% python3 -q
>>> import numpy as np
>>> import numpy.linalg as la
>>> np.set_printoptions(suppress=True, linewidth=160)
>>> M2 = np.array([[-3, -1, 2, 1, 3, 1]])
>>> J = M2.T @ M2
>>> J
array([[ 9,  3, -6, -3, -9, -3],
       [ 3,  1, -2, -1, -3, -1],
       [-6, -2,  4,  2,  6,  2],
       [-3, -1,  2,  1,  3,  1],
       [-9, -3,  6,  3,  9,  3],
       [-3, -1,  2,  1,  3,  1]])
>>> M2 = J / la.norm(J, axis=1, keepdims=True)
>>> gram = M2 @ M2.T
>>> np.round(la.norm(M2, axis=1), 2)
array([1., 1., 1., 1., 1., 1.])
>>> evals, evecs = la.eigh(J)
>>> np.round(evecs.T @ J @ evecs, 2) + 0
array([[ 0.,  0.,  0.,  0.,  0.,  0.],
       [ 0.,  0.,  0.,  0.,  0.,  0.],
       [ 0.,  0.,  0.,  0.,  0.,  0.],
       [ 0.,  0.,  0.,  0.,  0.,  0.],
       [ 0.,  0.,  0.,  0.,  0.,  0.],
       [ 0.,  0.,  0.,  0.,  0., 25.]])
>>> np.round(np.abs(evecs[:, -1]), 2)
array([0.6, 0.2, 0.4, 0.2, 0.6, 0.2])
>>> np.round(la.svd(J, compute_uv=False), 2)
array([25.,  0.,  0.,  0.,  0.,  0.])
>>> np.unique(evals.round(6) + 0, return_counts=True)[1]
array([5, 1])
>>> np.round(evecs @ np.diag(evals) @ evecs.T, 2)
array([[ 9.,  3., -6., -3., -9., -3.],
       [ 3.,  1., -2., -1., -3., -1.],
       [-6., -2.,  4.,  2.,  6.,  2.],
       [-3., -1.,  2.,  1.,  3.,  1.],
       [-9., -3.,  6.,  3.,  9.,  3.],
       [-3., -1.,  2.,  1.,  3.,  1.]])
>>> evals.round(2) + 0
array([ 0.,  0.,  0.,  0.,  0., 25.])
>>> np.round(la.eigvalsh(J + -2 * np.eye(6)), 2)
array([-2., -2., -2., -2., -2., 23.])
>>> (evals > 1e-8).sum(), (evals < -1e-8).sum()
(np.int64(1), np.int64(0))
>>> np.round(la.eigvalsh(J @ J), 2) + 0
array([  0.,   0.,   0.,   0.,   0., 625.])
>>> U, sv, Vh = la.svd(J)
>>> evecs = Vh[:(sv > 1e-8).sum()]
>>> rng = np.random.default_rng(82)
>>> x0 = J[4] + 4 * J[0] + rng.integers(2) * np.eye(6)[2]
>>> x0
array([ 27.,   9., -17.,  -9., -27.,  -9.])
>>> np.round(evecs.T @ evecs, 2)
array([[ 0.36,  0.12, -0.24, -0.12, -0.36, -0.12],
       [ 0.12,  0.04, -0.08, -0.04, -0.12, -0.04],
       [-0.24, -0.08,  0.16,  0.08,  0.24,  0.08],
       [-0.12, -0.04,  0.08,  0.04,  0.12,  0.04],
       [-0.36, -0.12,  0.24,  0.12,  0.36,  0.12],
       [-0.12, -0.04,  0.08,  0.04,  0.12,  0.04]])
>>> np.round(np.diag(evecs.T @ evecs), 2)
array([0.36, 0.04, 0.16, 0.04, 0.36, 0.04])
>>> np.abs(np.diag(la.qr(J)[1])) > 1e-9
array([ True, False, False, False, False, False])
>>> np.unique(J.round(6), axis=0).shape
(5, 6)
>>> M2 = np.array([[0, -3], [0, -3], [0, -1]])
>>> F = np.tile(M2, (2, 3))
>>> F
array([[ 0, -3,  0, -3,  0, -3],
       [ 0, -3,  0, -3,  0, -3],
       [ 0, -1,  0, -1,  0, -1],
       [ 0, -3,  0, -3,  0, -3],
       [ 0, -3,  0, -3,  0, -3],
       [ 0, -1,  0, -1,  0, -1]])
>>> # looks like rank 1
>>> w1 = np.array([[1, 3, -1, -3, 1],
...     [-2, -3, 0, 1, -1],
...     [-2, -3, 2, 1, -3],
...     [3, -3, -1, -2, 1],
...     [-3, 3, 3, 1, -1],
...     [1, -3, 3, 0, 2]])
>>> coef = np.array([0, -2, -1, 2, -3])
>>> hid = np.maximum(F @ w1 + coef, 0)
>>> hid
array([[ 0, 25,  0,  5,  0],
       [ 0, 25,  0,  5,  0],
       [ 0,  7,  0,  3,  0],
       [ 0, 25,  0,  5,  0],
       [ 0, 25,  0,  5,  0],
       [ 0,  7,  0,  3,  0]])
>>> (hid > 0).astype(int)
array([[0, 1, 0, 1, 0],
       [0, 1, 0, 1, 0],
       [0, 1, 0, 1, 0],
       [0, 1, 0, 1, 0],
       [0, 1, 0, 1, 0],
       [0, 1, 0, 1, 0]])
>>> basis = np.array([[0, 1, 2], [3, 1, 1], [5, 2, 3], [5, 1, 4], [2, 2, 3]])
>>> hid @ basis
array([[100,  30,  45],
       [100,  30,  45],
       [ 36,  10,  19],
       [100,  30,  45],
       [100,  30,  45],
       [ 36,  10,  19]])
>>> (hid @ basis).round(6).argmax(axis=1)
array([0, 0, 0, 0, 0, 0])
